% python3 -q
>>> import numpy as np
>>> np.set_printoptions(suppress=True, linewidth=140)
>>> rnd = lambda a: np.round(a, 2) + 0
>>> rng = np.random.default_rng(18690)
>>> z = rng.integers(0, 2, 8)
>>> K = np.array([[-2, 3, -1, -2, 0, 1, 3, -3],
...     [3, 2, 2, -3, 0, -3, -1, -1],
...     [0, 3, -1, -1, -2, 3, -2, -1],
...     [1, -1, 0, 1, 2, 3, 3, 0],
...     [-2, 2, -2, -1, 1, 3, -1, 3],
...     [-1, -2, -2, 3, 0, -1, -1, -1],
...     [3, 2, 0, 0, 0, 2, 1, 2],
...     [0, -3, 2, 2, 3, 3, -2, 2]]) * (z[:, None] == z)
>>> K
array([[-2,  0,  0,  0,  0,  1,  3, -3],
       [ 0,  2,  2, -3,  0,  0,  0,  0],
       [ 0,  3, -1, -1,  0,  0,  0,  0],
       [ 0, -1,  0,  1,  0,  0,  0,  0],
       [-2,  0,  0,  0,  1,  3, -1,  3],
       [-1,  0,  0,  0,  0, -1, -1, -1],
       [ 3,  0,  0,  0,  0,  2,  1,  2],
       [ 0,  0,  0,  0,  3,  3, -2,  2]])
>>> gram = K.T @ K
>>> np.allclose(gram, gram.T)
True
>>> rnd(np.linalg.eigvalsh(gram)[::-1])
array([53.44, 23.51, 21.38, 15.55,  6.43,  4.56,  0.07,  0.06])
>>> np.diag(gram)
array([18, 14,  5, 11, 10, 24, 16, 27])
>>> rnd(np.linalg.svd(K, compute_uv=False) ** 2)
array([53.44, 23.51, 21.38, 15.55,  6.43,  4.56,  0.07,  0.06])
>>> np.flatnonzero(np.linalg.matrix_power((K != 0) + (K.T != 0) + np.eye(8), 8)[3])
array([1, 2, 3])
>>> rnd(np.linalg.det(K))
np.float64(-231.0)
>>> z = rng.permutation(8)
>>> z
array([6, 2, 7, 3, 0, 4, 1, 5])
>>> Y = K[z][:, z]
>>> print(np.trace(Y))
3
>>> rnd(np.linalg.norm(K, axis=1))
array([4.8 , 4.12, 3.32, 1.41, 4.9 , 2.  , 4.24, 5.1 ])
>>> rnd(np.linalg.norm(K, 2))
np.float64(7.31)
>>> K[3] @ K[5]
np.int64(0)
>>> np.linalg.norm(K, axis=1).argmax()
np.int64(7)
>>> rnd(np.linalg.norm(K, axis=0))
array([4.24, 3.74, 2.24, 3.32, 3.16, 4.9 , 4.  , 5.2 ])
>>> M = np.load("block1.npy")
>>> M
array([[ 12,   5,   4,  -1,   2,  -1,  -4,   0,  -4,   5,   2,  -1],
       [  0, -31,  -4,  -1,   2,  -3,   2,   2,   4,   3,  -1,   0],
       [ -2,   3, -48,  -2,   1,  -5,   4,  -3,   5,  -2,   1,  -2],
       [ -1,   3,  -1, -11,   1,  -4,   5,   5,   2,   5,  -1,   3],
       [ -2,  -4,   1,   1,  37,   2,   2,  -3,   5,  -5,  -4,  -2],
       [  0,   0,  -5,   0,  -3, -38,  -4,   0,   1,  -3,  -3,  -5],
       [  2,   3,  -4,  -3,   2,  -2, -15,   4,   4,  -1,   5,   0],
       [ -2,  -4,   0,  -5,  -2,   2,  -3,  -8,  -1,  -5,  -1,  -4],
       [  0,   3,   3,   1,  -4,  -4,  -2,   3,  16,  -5,   2,   4],
       [ -3,   0,   5,   0,   1,   3,   5,   5,  -1,  17,   5,  -2],
       [ -5,   4,   5,  -5,  -3,  -3,  -3,  -4,   2,  -1, -28,  -3],
       [ -1,   4,  -5,   4,   5,   0,  -3,  -5,  -2,   5,   5, -35]])
>>> print(np.trace(M))
-132
>>> np.linalg.determinant(M)
Traceback (most recent call last):
  File "<python-input-26>", line 1, in <module>
    np.linalg.determinant(M)
    ^^^^^^^^^^^^^^^^^^^^^
AttributeError: module 'numpy.linalg' has no attribute 'determinant'
>>> M.inv()
Traceback (most recent call last):
  File "<python-input-27>", line 1, in <module>
    M.inv()
    ^^^^^
AttributeError: 'numpy.ndarray' object has no attribute 'inv'
>>> rnd(np.abs(np.linalg.eigvals(M)).max())
np.float64(50.21)
>>> print((M + M.T) / 2)
[[ 12.    2.5   1.   -1.    0.   -0.5  -1.   -1.   -2.    1.   -1.5  -1. ]
 [  2.5 -31.   -0.5   1.   -1.   -1.5   2.5  -1.    3.5   1.5   1.5   2. ]
 [  1.   -0.5 -48.   -1.5   1.   -5.    0.   -1.5   4.    1.5   3.   -3.5]
 [ -1.    1.   -1.5 -11.    1.   -2.    1.    0.    1.5   2.5  -3.    3.5]
 [  0.   -1.    1.    1.   37.   -0.5   2.   -2.5   0.5  -2.   -3.5   1.5]
 [ -0.5  -1.5  -5.   -2.   -0.5 -38.   -3.    1.   -1.5   0.   -3.   -2.5]
 [ -1.    2.5   0.    1.    2.   -3.  -15.    0.5   1.    2.    1.   -1.5]
 [ -1.   -1.   -1.5   0.   -2.5   1.    0.5  -8.    1.    0.   -2.5  -4.5]
 [ -2.    3.5   4.    1.5   0.5  -1.5   1.    1.   16.   -3.    2.    1. ]
 [  1.    1.5   1.5   2.5  -2.    0.    2.    0.   -3.   17.    2.    1.5]
 [ -1.5   1.5   3.   -3.   -3.5  -3.    1.   -2.5   2.    2.  -28.    1. ]
 [ -1.    2.   -3.5   3.5   1.5  -2.5  -1.5  -4.5   1.    1.5   1.  -35. ]]
>>> M @ M
array([[ 101, -114, -112,  -18,  116,   32,   71,  -19,  -80,  157,  -45,  -19],
       [   1,  944,  348,   45,    6,  231,  -93,  -38,  -74,  -71,   88,   21],
       [  89, -222, 2316,  113,  -17,  390, -234,  188, -117,   36,  -57,  218],
       [ -14, -129,   55,  101,   56,  205, -106,  -49,   24,   19,  105, -136],
       [ -54,  -19,  -42,   56, 1340,  -30,   37,  -69,  278, -313,  -54,   43],
       [  37,  -44,  441,   15,  -33, 1467,  193,   33,  -71,   65,  147,  400],
       [ -29, -141,  295,   42,   13,  105,  164, -108,   -3,  -39, -218,  -10],
       [  19,  107,    0,   96, -105,  -64,   24,   21,  -35,  -99,  -19,  162],
       [  -8,  -11, -120,  -11, -191,   41,  -23,  -23,  251, -120,  -15,  -59],
       [-122,    0, -169,  -80,   23,  -94,   10,   34,   41,  210,  -61,  -27],
       [  89, -248, -371,  202,  -42,  167,  170,  125,    8,  -15,  774,  216],
       [ -17, -267,  452, -165,   17,   12,  201,  230,   64,  -45, -339, 1225]])
>>> Y = M / np.linalg.norm(M, axis=1, keepdims=True)
>>> gram = Y @ Y.T
>>> print(rnd(gram[1]))
[-0.34  1.    0.08 -0.04  0.16  0.09 -0.13  0.19 -0.09  0.05 -0.12 -0.09]
>>> (np.abs(gram) > 0.9).astype(int)
array([[1, 0, 0, 0, 0, 0, 0, 0, 0, 0, 0, 0],
       [0, 1, 0, 0, 0, 0, 0, 0, 0, 0, 0, 0],
       [0, 0, 1, 0, 0, 0, 0, 0, 0, 0, 0, 0],
       [0, 0, 0, 1, 0, 0, 0, 0, 0, 0, 0, 0],
       [0, 0, 0, 0, 1, 0, 0, 0, 0, 0, 0, 0],
       [0, 0, 0, 0, 0, 1, 0, 0, 0, 0, 0, 0],
       [0, 0, 0, 0, 0, 0, 1, 0, 0, 0, 0, 0],
       [0, 0, 0, 0, 0, 0, 0, 1, 0, 0, 0, 0],
       [0, 0, 0, 0, 0, 0, 0, 0, 1, 0, 0, 0],
       [0, 0, 0, 0, 0, 0, 0, 0, 0, 1, 0, 0],
       [0, 0, 0, 0, 0, 0, 0, 0, 0, 0, 1, 0],
       [0, 0, 0, 0, 0, 0, 0, 0, 0, 0, 0, 1]])
>>> r0 = np.array([-5, 6, -1, 8, 0, 7, 7, -3, -5, 5, 7, 1])
>>> Y = M + np.outer(r0, np.eye(12)[6])
>>> np.linalg.matrix_rank(Y - M)
np.int64(1)
>>> rnd(np.linalg.det(Y) / np.linalg.det(M)), rnd(1 + np.linalg.solve(M, r0)[6])
(np.float64(0.65), np.float64(0.65))
>>> O, _ = np.linalg.qr(np.array([[0.2, 1.1, -0.5, 0.1, 3.2],
...     [0.2, 1.6, 1.5, -0.3, 0.2],
...     [-0.8, 0.4, 0.5, 1.2, -0.2],
...     [1.5, 1.3, -1.2, 0.8, 0.1],
...     [1.1, 1.0, 0.0, -0.3, -1.5],
...     [0.7, 0.9, 0.8, 0.0, -1.2],
...     [0.2, 0.3, -0.7, -1.9, -0.3],
...     [0.4, -0.7, 1.5, 0.2, -0.8],
...     [-0.7, -0.5, 0.2, 0.6, 0.7],
...     [-1.5, 0.1, 0.1, 0.2, 0.0],
...     [1.9, 0.8, 1.3, -0.5, 1.0],
...     [0.6, 0.4, 0.8, 0.0, -0.6]]))
>>> feats = O @ O.T
>>> rnd(feats)
array([[ 0.68,  0.16,  0.  ,  0.13, -0.19, -0.15, -0.01, -0.24,  0.08,  0.03,  0.21, -0.09],
       [ 0.16,  0.59,  0.18, -0.13,  0.11,  0.23,  0.08, -0.01, -0.04,  0.22,  0.17,  0.13],
       [ 0.  ,  0.18,  0.36,  0.07,  0.01,  0.11, -0.31, -0.01,  0.09,  0.21, -0.17,  0.04],
       [ 0.13, -0.13,  0.07,  0.68,  0.25,  0.09, -0.17, -0.2 , -0.09, -0.17, -0.01,  0.01],
       [-0.19,  0.11,  0.01,  0.25,  0.32,  0.22,  0.12, -0.05, -0.17, -0.05, -0.01,  0.1 ],
       [-0.15,  0.23,  0.11,  0.09,  0.22,  0.23, -0.01,  0.06, -0.09,  0.03,  0.05,  0.13],
       [-0.01,  0.08, -0.31, -0.17,  0.12, -0.01,  0.63, -0.21, -0.2 ,  0.03, -0.02, -0.05],
       [-0.24, -0.01, -0.01, -0.2 , -0.05,  0.06, -0.21,  0.38,  0.06, -0.13,  0.23,  0.12],
       [ 0.08, -0.04,  0.09, -0.09, -0.17, -0.09, -0.2 ,  0.06,  0.13,  0.05, -0.02, -0.03],
       [ 0.03,  0.22,  0.21, -0.17, -0.05,  0.03,  0.03, -0.13,  0.05,  0.32, -0.26, -0.04],
       [ 0.21,  0.17, -0.17, -0.01, -0.01,  0.05, -0.02,  0.23, -0.02, -0.26,  0.58,  0.13],
       [-0.09,  0.13,  0.04,  0.01,  0.1 ,  0.13, -0.05,  0.12, -0.03, -0.04,  0.13,  0.1 ]])
>>> w, V = np.linalg.eigh(feats)
>>> x0 = np.array([9, 7, 1, -9, -7, 2, -4, -3, 9, -6, -3, 1])
>>> rnd(V * np.maximum(w, 0) @ V.T)
array([[ 0.68,  0.16,  0.  ,  0.13, -0.19, -0.15, -0.01, -0.24,  0.08,  0.03,  0.21, -0.09],
       [ 0.16,  0.59,  0.18, -0.13,  0.11,  0.23,  0.08, -0.01, -0.04,  0.22,  0.17,  0.13],
       [ 0.  ,  0.18,  0.36,  0.07,  0.01,  0.11, -0.31, -0.01,  0.09,  0.21, -0.17,  0.04],
       [ 0.13, -0.13,  0.07,  0.68,  0.25,  0.09, -0.17, -0.2 , -0.09, -0.17, -0.01,  0.01],
       [-0.19,  0.11,  0.01,  0.25,  0.32,  0.22,  0.12, -0.05, -0.17, -0.05, -0.01,  0.1 ],
       [-0.15,  0.23,  0.11,  0.09,  0.22,  0.23, -0.01,  0.06, -0.09,  0.03,  0.05,  0.13],
       [-0.01,  0.08, -0.31, -0.17,  0.12, -0.01,  0.63, -0.21, -0.2 ,  0.03, -0.02, -0.05],
       [-0.24, -0.01, -0.01, -0.2 , -0.05,  0.06, -0.21,  0.38,  0.06, -0.13,  0.23,  0.12],
       [ 0.08, -0.04,  0.09, -0.09, -0.17, -0.09, -0.2 ,  0.06,  0.13,  0.05, -0.02, -0.03],
       [ 0.03,  0.22,  0.21, -0.17, -0.05,  0.03,  0.03, -0.13,  0.05,  0.32, -0.26, -0.04],
       [ 0.21,  0.17, -0.17, -0.01, -0.01,  0.05, -0.02,  0.23, -0.02, -0.26,  0.58,  0.13],
       [-0.09,  0.13,  0.04,  0.01,  0.1 ,  0.13, -0.05,  0.12, -0.03, -0.04,  0.13,  0.1 ]])
>>> rnd(np.abs(feats).sum(axis=1).max()), rnd(np.abs(w).max())
(np.float64(2.05), np.float64(1.0))
>>> w, V = np.linalg.eigh(feats)
>>> rnd(V @ np.diag(w) @ V.T)
array([[ 0.68,  0.16,  0.  ,  0.13, -0.19, -0.15, -0.01, -0.24,  0.08,  0.03,  0.21, -0.09],
       [ 0.16,  0.59,  0.18, -0.13,  0.11,  0.23,  0.08, -0.01, -0.04,  0.22,  0.17,  0.13],
       [ 0.  ,  0.18,  0.36,  0.07,  0.01,  0.11, -0.31, -0.01,  0.09,  0.21, -0.17,  0.04],
       [ 0.13, -0.13,  0.07,  0.68,  0.25,  0.09, -0.17, -0.2 , -0.09, -0.17, -0.01,  0.01],
       [-0.19,  0.11,  0.01,  0.25,  0.32,  0.22,  0.12, -0.05, -0.17, -0.05, -0.01,  0.1 ],
       [-0.15,  0.23,  0.11,  0.09,  0.22,  0.23, -0.01,  0.06, -0.09,  0.03,  0.05,  0.13],
       [-0.01,  0.08, -0.31, -0.17,  0.12, -0.01,  0.63, -0.21, -0.2 ,  0.03, -0.02, -0.05],
       [-0.24, -0.01, -0.01, -0.2 , -0.05,  0.06, -0.21,  0.38,  0.06, -0.13,  0.23,  0.12],
       [ 0.08, -0.04,  0.09, -0.09, -0.17, -0.09, -0.2 ,  0.06,  0.13,  0.05, -0.02, -0.03],
       [ 0.03,  0.22,  0.21, -0.17, -0.05,  0.03,  0.03, -0.13,  0.05,  0.32, -0.26, -0.04],
       [ 0.21,  0.17, -0.17, -0.01, -0.01,  0.05, -0.02,  0.23, -0.02, -0.26,  0.58,  0.13],
       [-0.09,  0.13,  0.04,  0.01,  0.1 ,  0.13, -0.05,  0.12, -0.03, -0.04,  0.13,  0.1 ]])
>>> rnd(w)
array([0., 0., 0., 0., 0., 0., 0., 1., 1., 1., 1., 1.])
>>> np.unique(w.round(6) + 0, return_counts=True)[1]
array([7, 5])
>>> rnd(V.T @ V)
array([[1., 0., 0., 0., 0., 0., 0., 0., 0., 0., 0., 0.],
       [0., 1., 0., 0., 0., 0., 0., 0., 0., 0., 0., 0.],
       [0., 0., 1., 0., 0., 0., 0., 0., 0., 0., 0., 0.],
       [0., 0., 0., 1., 0., 0., 0., 0., 0., 0., 0., 0.],
       [0., 0., 0., 0., 1., 0., 0., 0., 0., 0., 0., 0.],
       [0., 0., 0., 0., 0., 1., 0., 0., 0., 0., 0., 0.],
       [0., 0., 0., 0., 0., 0., 1., 0., 0., 0., 0., 0.],
       [0., 0., 0., 0., 0., 0., 0., 1., 0., 0., 0., 0.],
       [0., 0., 0., 0., 0., 0., 0., 0., 1., 0., 0., 0.],
       [0., 0., 0., 0., 0., 0., 0., 0., 0., 1., 0., 0.],
       [0., 0., 0., 0., 0., 0., 0., 0., 0., 0., 1., 0.],
       [0., 0., 0., 0., 0., 0., 0., 0., 0., 0., 0., 1.]])
>>> J = np.load("run3.npy")
>>> print(J)
[[8 2 8 9 8 1 1 2 2 8 2]
 [2 8 2 8 9 8 1 1 2 2 8]
 [8 2 8 2 8 9 8 1 1 2 2]
 [2 8 2 8 2 8 9 8 1 1 2]
 [2 2 8 2 8 2 8 9 8 1 1]
 [1 2 2 8 2 8 2 8 9 8 1]
 [1 1 2 2 8 2 8 2 8 9 8]
 [8 1 1 2 2 8 2 8 2 8 9]
 [9 8 1 1 2 2 8 2 8 2 8]
 [8 9 8 1 1 2 2 8 2 8 2]
 [2 8 9 8 1 1 2 2 8 2 8]]
>>> z = rng.permutation(11)
>>> print(z)
[ 0  9  4  1  6  3 10  8  2  7  5]
>>> Y = J[z][:, z]
>>> np.diag(Y)
array([8, 8, 8, 8, 8, 8, 8, 8, 8, 8, 8])
>>> np.trace(Y)
np.int64(88)
>>> print(np.allclose(Y, J))
False
>>> W1 = np.array([[4, 5, 6, 9, 2],
...     [4, 8, 4, 6, 3],
...     [4, 3, 4, 2, 9],
...     [0, 6, 2, 9, 2],
...     [7, 9, 5, 3, 7],
...     [9, 9, 5, 3, 4],
...     [4, 3, 8, 4, 0],
...     [1, 2, 1, 6, 8],
...     [9, 6, 5, 3, 3],
...     [1, 3, 7, 9, 8],
...     [9, 6, 0, 4, 0]])
>>> b = np.array([-1, 0, -2, -1, -2])
>>> hid = np.maximum(J @ W1 + b, 0)
>>> (hid > 0).astype(int)
array([[1, 1, 1, 1, 1],
       [1, 1, 1, 1, 1],
       [1, 1, 1, 1, 1],
       [1, 1, 1, 1, 1],
       [1, 1, 1, 1, 1],
       [1, 1, 1, 1, 1],
       [1, 1, 1, 1, 1],
       [1, 1, 1, 1, 1],
       [1, 1, 1, 1, 1],
       [1, 1, 1, 1, 1],
       [1, 1, 1, 1, 1]])
>>> cent = np.array([[-2, -9], [-3, -2], [-9, -1], [-7, -2], [2, -2]])
>>> W1 @ cent
array([[-136,  -74],
       [-104,  -74],
       [ -49,  -68],
       [ -95,  -36],
       [ -93, -106],
       [-103, -118],
       [-117,  -58],
       [ -43,  -42],
       [ -96, -110],
       [-121,  -56],
       [ -64, -101]])
>>> (hid @ cent).round(6).argmax(axis=1)
array([1, 1, 1, 1, 1, 1, 1, 1, 1, 1, 1])
